$ python -q
>>> import numpy as np
>>> np.set_printoptions(suppress=True, linewidth=100)
>>> def rnd(a):
...     return np.round(a, 2) + 0
... 
>>> data = np.load("arr.npy")
>>> data
array([[ 1.  , -0.85,  0.99, -0.99, -0.92, -0.93],
       [-0.52, -0.54, -0.84, -0.28,  1.  ,  0.79],
       [-0.31, -0.96,  0.58, -0.06,  0.71,  0.56],
       [-0.7 ,  0.66, -0.53,  0.76, -0.47,  0.24],
       [ 0.98,  0.82,  0.83, -0.92, -0.9 , -0.99],
       [-0.96,  0.12,  0.72,  0.99, -1.  , -0.34],
       [ 1.  ,  0.29,  0.97, -0.98, -1.  , -0.87],
       [-0.58, -0.87,  0.07,  0.24,  0.99, -0.58],
       [-1.  ,  0.8 , -1.  ,  0.99,  0.98,  1.  ],
       [-0.85, -0.98,  0.27,  0.6 ,  0.99, -0.33],
       [ 0.65,  0.45,  0.96,  0.41, -1.  , -0.78],
       [-0.18, -0.89, -0.44, -0.56,  0.98,  0.89]])
>>> basis = data[[9, 1]].astype(float)
>>> for _ in range(6):
...     z = np.linalg.norm(data[:, None] - basis, axis=-1).argmin(axis=1)
...     basis = np.array([data[z == j].mean(axis=0) for j in range(2)])
... 
>>> z
array([0, 1, 1, 1, 0, 0, 0, 1, 1, 1, 0, 1])
>>> rnd(basis)
array([[ 0.53,  0.17,  0.89, -0.3 , -0.96, -0.78],
       [-0.59, -0.4 , -0.27,  0.24,  0.74,  0.37]])
>>> np.abs(basis[1] - basis[0]).argmax()
np.int64(4)
>>> D = np.linalg.norm(data[:, None] - data[None], axis=-1)
>>> np.flatnonzero(D[7] < D.mean() / 2)
array([7, 9])
>>> rnd(np.linalg.norm(data, axis=1))
array([2.32, 1.72, 1.47, 1.44, 2.23, 1.88, 2.18, 1.57, 2.36, 1.79, 1.82, 1.76])
>>> (D + 1e9 * np.eye(12)).round(6).argmin(axis=1)
array([ 6, 11, 11,  5,  6,  3,  4,  9,  3,  7,  4,  1])
>>> print(rnd(D[:5, :5]))
[[0.   3.59 2.76 3.48 1.68]
 [3.59 0.   1.56 2.26 3.75]
 [2.76 1.56 0.   2.49 3.26]
 [3.48 2.26 2.49 0.   3.04]
 [1.68 3.75 3.26 3.04 0.  ]]
>>> rnd(np.linalg.norm(data - data.mean(axis=0), axis=1))
array([2.22, 1.8 , 1.31, 1.58, 2.25, 1.76, 2.16, 1.39, 2.5 , 1.58, 1.79, 1.79])
>>> m1 = np.load("block8.npy")
>>> print(m1)
[[  5  19 -10]
 [ -2  -6   8]
 [  0   8  20]
 [  2   6  -8]
 [  2  -2 -28]]
>>> print(np.linalg.cond(m1) > 100)
True
>>> np.linalg.matrix_rank(m1, rtol=0.1)
np.int64(2)
>>> left, sv, VT = np.linalg.svd(m1)
>>> vecs = VT[:(sv > 1e-8).sum()]
>>> rng = np.random.default_rng(9159)
>>> x0 = m1[3] + -2 * m1[0] + rng.integers(2) * np.eye(3)[1]
>>> x0
array([ -8., -32.,  12.])
>>> np.linalg.matrix_rank(np.vstack([m1, x0]))
np.int64(2)
>>> print(rnd(np.diag(vecs.T @ vecs)))
[0.05 0.96 0.99]
>>> m1[3] @ m1[1]
np.int64(-104)
>>> W = np.array([[1, 3, 1, 3, 3], [0, 3, 2, 1, 2], [3, 1, 2, 3, 3]])
>>> c = np.array([-7, -7, -8, -3, 7])
>>> hid = np.maximum(m1 @ W + c, 0)
>>> (hid > 0).mean(axis=0)
array([0.4, 0.6, 0.4, 0.6, 0.8])
>>> (hid > 0).astype(int)
array([[0, 1, 1, 1, 1],
       [1, 0, 0, 1, 1],
       [1, 1, 1, 1, 1],
       [0, 1, 0, 0, 1],
       [0, 0, 0, 0, 0]])
>>> basis = np.array([[-1, 0], [-2, -3], [2, 0], [2, 3], [-3, -2]])
>>> print((hid @ basis).round(6).argmax(axis=1))
[0 1 1 0 0]
>>> K = np.load("a.npy")
>>> K
array([[-3.98,  5.  ,  2.  ,  2.  ,  4.  ],
       [-5.  ,  3.02, -3.  ,  1.  ,  1.  ],
       [ 3.  , -1.  , -2.98, -2.  , -1.  ],
       [-4.  ,  4.  , -4.  , -1.98,  5.  ],
       [-4.  ,  5.  ,  2.  ,  2.  ,  4.02]])
>>> left, sv, VT = np.linalg.svd(K)
>>> np.argmax(sv[:-1] / (sv[1:] + 1e-6)) + 1
np.int64(4)
>>> out = left[:, :4] @ np.diag(sv[:4]) @ VT[:4]
>>> rnd(np.abs(K - out).max())
np.float64(0.0)
>>> np.linalg.matrix_rank(out)
np.int64(4)
>>> x0 = np.array([1, 1, -1])
>>> h1 = np.maximum(m1 @ x0, 0)
>>> h1
array([34,  0,  0, 16, 28])
>>> m1 * (h1 > 1e-9)[:, None]
array([[  5,  19, -10],
       [  0,   0,   0],
       [  0,   0,   0],
       [  2,   6,  -8],
       [  2,  -2, -28]])
>>> print(rnd(np.tanh(m1 @ x0)))
[ 1. -1. -1.  1.  1.]
>>> np.maximum(m1 @ (3 * x0), 0)
array([102,   0,   0,  48,  84])
>>> np.flatnonzero(h1 > 1e-9)
array([0, 3, 4])
>>> rnd(K[3] @ K[2])
np.float64(-5.12)
>>> rnd(np.linalg.norm(K, 1)), rnd(np.linalg.norm(K, np.inf))
(np.float64(19.98), np.float64(18.98))
>>> rnd(np.linalg.norm(K[3], 1)), rnd(np.linalg.norm(K[3], np.inf))
(np.float64(18.98), np.float64(5.0))
>>> print(rnd(np.linalg.norm(K, axis=1)))
[8.05 6.72 4.89 8.77 8.07]
>>> left, sv = np.linalg.svd(K)
Traceback (most recent call last):
  File "<python-input-53>", line 1, in <module>
    left, sv = np.linalg.svd(K)
    ^^^^^^^^
ValueError: too many values to unpack (expected 2)
>>> left, sv, VT = np.linalg.svd(K, full_matrices=False)
>>> print(rnd(np.abs(VT[0])))
[0.61 0.6  0.03 0.13 0.51]
>>> rnd(np.cumsum(sv ** 2) / np.sum(sv ** 2))
array([0.76, 0.95, 0.99, 1.  , 1.  ])
>>> rnd(left.T @ left)
array([[1., 0., 0., 0., 0.],
       [0., 1., 0., 0., 0.],
       [0., 0., 1., 0., 0.],
       [0., 0., 0., 1., 0.],
       [0., 0., 0., 0., 1.]])
>>> rnd(np.sqrt((sv ** 2).sum())), rnd(np.linalg.norm(K))
(np.float64(16.61), np.float64(16.61))
>>> left.shape, sv.shape, VT.shape
((5, 5), (5,), (5, 5))
